$ python -q
>>> import numpy as np
>>> np.set_printoptions(precision=3, suppress=True, linewidth=160)
>>> rd = lambda a: np.round(a, 3) + 0
>>> M = np.maximum(np.array([[2],
...     [4],
...     [0],
...     [-4],
...     [-1],
...     [1],
...     [-2],
...     [-3],
...     [3],
...     [-4],
...     [5],
...     [2],
...     [5],
...     [1],
...     [1],
...     [4],
...     [-3],
...     [4],
...     [5],
...     [5],
...     [1],
...     [-2],
...     [1],
...     [-1],
...     [0],
...     [1],
...     [-1],
...     [-3],
...     [5],
...     [-1],
...     [-1],
...     [5],
...     [-3],
...     [-5],
...     [0],
...     [1],
...     [2],
...     [4],
...     [-4],
...     [1],
...     [-2],
...     [-2],
...     [1],
...     [4]]) @ np.array([[6, -4, 5, 0, -8, -4, 1, 2, -9, -2, 2, -9, -2]]) + np.array([-2, -1, 2, 0, 1, 2, 1, 2, 0, -2, -1, 0, 1]), 0)
>>> M
array([[10,  0, 12,  0,  0,  0,  3,  6,  0,  0,  3,  0,  0],
       [22,  0, 22,  0,  0,  0,  5, 10,  0,  0,  7,  0,  0],
       [ 0,  0,  2,  0,  1,  2,  1,  2,  0,  0,  0,  0,  1],
       [ 0, 15,  0,  0, 33, 18,  0,  0, 36,  6,  0, 36,  9],
       [ 0,  3,  0,  0,  9,  6,  0,  0,  9,  0,  0,  9,  3],
       [ 4,  0,  7,  0,  0,  0,  2,  4,  0,  0,  1,  0,  0],
       [ 0,  7,  0,  0, 17, 10,  0,  0, 18,  2,  0, 18,  5],
       [ 0, 11,  0,  0, 25, 14,  0,  0, 27,  4,  0, 27,  7],
       [16,  0, 17,  0,  0,  0,  4,  8,  0,  0,  5,  0,  0],
       [ 0, 15,  0,  0, 33, 18,  0,  0, 36,  6,  0, 36,  9],
       [28,  0, 27,  0,  0,  0,  6, 12,  0,  0,  9,  0,  0],
       [10,  0, 12,  0,  0,  0,  3,  6,  0,  0,  3,  0,  0],
       [28,  0, 27,  0,  0,  0,  6, 12,  0,  0,  9,  0,  0],
       [ 4,  0,  7,  0,  0,  0,  2,  4,  0,  0,  1,  0,  0],
       [ 4,  0,  7,  0,  0,  0,  2,  4,  0,  0,  1,  0,  0],
       [22,  0, 22,  0,  0,  0,  5, 10,  0,  0,  7,  0,  0],
       [ 0, 11,  0,  0, 25, 14,  0,  0, 27,  4,  0, 27,  7],
       [22,  0, 22,  0,  0,  0,  5, 10,  0,  0,  7,  0,  0],
       [28,  0, 27,  0,  0,  0,  6, 12,  0,  0,  9,  0,  0],
       [28,  0, 27,  0,  0,  0,  6, 12,  0,  0,  9,  0,  0],
       [ 4,  0,  7,  0,  0,  0,  2,  4,  0,  0,  1,  0,  0],
       [ 0,  7,  0,  0, 17, 10,  0,  0, 18,  2,  0, 18,  5],
       [ 4,  0,  7,  0,  0,  0,  2,  4,  0,  0,  1,  0,  0],
       [ 0,  3,  0,  0,  9,  6,  0,  0,  9,  0,  0,  9,  3],
       [ 0,  0,  2,  0,  1,  2,  1,  2,  0,  0,  0,  0,  1],
       [ 4,  0,  7,  0,  0,  0,  2,  4,  0,  0,  1,  0,  0],
       [ 0,  3,  0,  0,  9,  6,  0,  0,  9,  0,  0,  9,  3],
       [ 0, 11,  0,  0, 25, 14,  0,  0, 27,  4,  0, 27,  7],
       [28,  0, 27,  0,  0,  0,  6, 12,  0,  0,  9,  0,  0],
       [ 0,  3,  0,  0,  9,  6,  0,  0,  9,  0,  0,  9,  3],
       [ 0,  3,  0,  0,  9,  6,  0,  0,  9,  0,  0,  9,  3],
       [28,  0, 27,  0,  0,  0,  6, 12,  0,  0,  9,  0,  0],
       [ 0, 11,  0,  0, 25, 14,  0,  0, 27,  4,  0, 27,  7],
       [ 0, 19,  0,  0, 41, 22,  0,  0, 45,  8,  0, 45, 11],
       [ 0,  0,  2,  0,  1,  2,  1,  2,  0,  0,  0,  0,  1],
       [ 4,  0,  7,  0,  0,  0,  2,  4,  0,  0,  1,  0,  0],
       [10,  0, 12,  0,  0,  0,  3,  6,  0,  0,  3,  0,  0],
       [22,  0, 22,  0,  0,  0,  5, 10,  0,  0,  7,  0,  0],
       [ 0, 15,  0,  0, 33, 18,  0,  0, 36,  6,  0, 36,  9],
       [ 4,  0,  7,  0,  0,  0,  2,  4,  0,  0,  1,  0,  0],
       [ 0,  7,  0,  0, 17, 10,  0,  0, 18,  2,  0, 18,  5],
       [ 0,  7,  0,  0, 17, 10,  0,  0, 18,  2,  0, 18,  5],
       [ 4,  0,  7,  0,  0,  0,  2,  4,  0,  0,  1,  0,  0],
       [22,  0, 22,  0,  0,  0,  5, 10,  0,  0,  7,  0,  0]])
>>> np.linalg.cond(M) > 100
np.True_
>>> rd(np.linalg.norm(M, 2) / np.linalg.norm(M))
np.float64(0.809)
>>> np.linalg.matrix_rank(M, rtol=0.1)
np.int64(2)
>>> [round(float(x), 3) for x in np.linalg.svd(M, compute_uv=False)[:3]]
[188.616, 136.38, 10.081]
>>> np.argsort(-np.linalg.norm(M, axis=0).round(6), kind="stable")[:3]
array([ 8, 11,  4])
